% python3 -q
>>> import numpy as np
>>> np.set_printoptions(precision=2, suppress=True, linewidth=120)
>>> X = np.load("dump.npy")
>>> X
array([[ 0,  3,  1],
       [-3,  0,  0],
       [-1,  0,  0]])
>>> # null space of dimension 1
>>> np.unique(X.round(6), axis=0).shape
(3, 3)
>>> np.allclose(X[:-1].T @ np.linalg.lstsq(X[:-1].T, X[-1])[0], X[-1])
True
>>> np.linalg.lstsq(X[:-1].T, X[-1])[2]
np.int32(2)
>>> np.abs(np.diag(np.linalg.qr(X)[1])) > 1e-9
array([ True,  True, False])
>>> U, sv, Vt = np.linalg.svd(X)
>>> sv.round(2) + 0
array([3.16, 3.16, 0.  ])
>>> Y = U[:, :2] @ np.diag(sv[:2]) @ Vt[:2]
>>> round(float(np.linalg.norm(X - Y) / np.linalg.norm(X)), 2)
0.0
>>> Y.round(2) + 0
array([[ 0.,  3.,  1.],
       [-3.,  0.,  0.],
       [-1.,  0.,  0.]])
>>> round(float(np.linalg.norm(X - Y, 2)), 2), round(sv[2], 2)
(0.0, np.float64(0.0))
>>> np.linalg.matrix_rank(Y)
np.int64(2)
>>> (X + X.T) / 2
array([[0., 0., 0.],
       [0., 0., 0.],
       [0., 0., 0.]])
>>> (X - X.T) / 2
array([[ 0.,  3.,  1.],
       [-3.,  0.,  0.],
       [-1.,  0.,  0.]])
>>> np.linalg.matrix_power(X, 4)
array([[100,   0,   0],
       [  0,  90,  30],
       [  0,  30,  10]])
>>> np.trace(X)
np.int64(0)
>>> X @ X
array([[-10,   0,   0],
       [  0,  -9,  -3],
       [  0,  -3,  -1]])
>>> np.round(np.abs(np.linalg.eigvals(X)).max(), 2)
np.float64(3.16)
>>> Y = X / np.sqrt((X ** 2).mean(axis=1, keepdims=True))
>>> X - X.mean(axis=1, keepdims=True)
array([[-1.33,  1.67, -0.33],
       [-2.  ,  1.  ,  1.  ],
       [-0.67,  0.33,  0.33]])
>>> np.linalg.matrix_rank(Y) == np.linalg.matrix_rank(X)
np.True_
>>> Y[2]
array([-1.73,  0.  ,  0.  ])
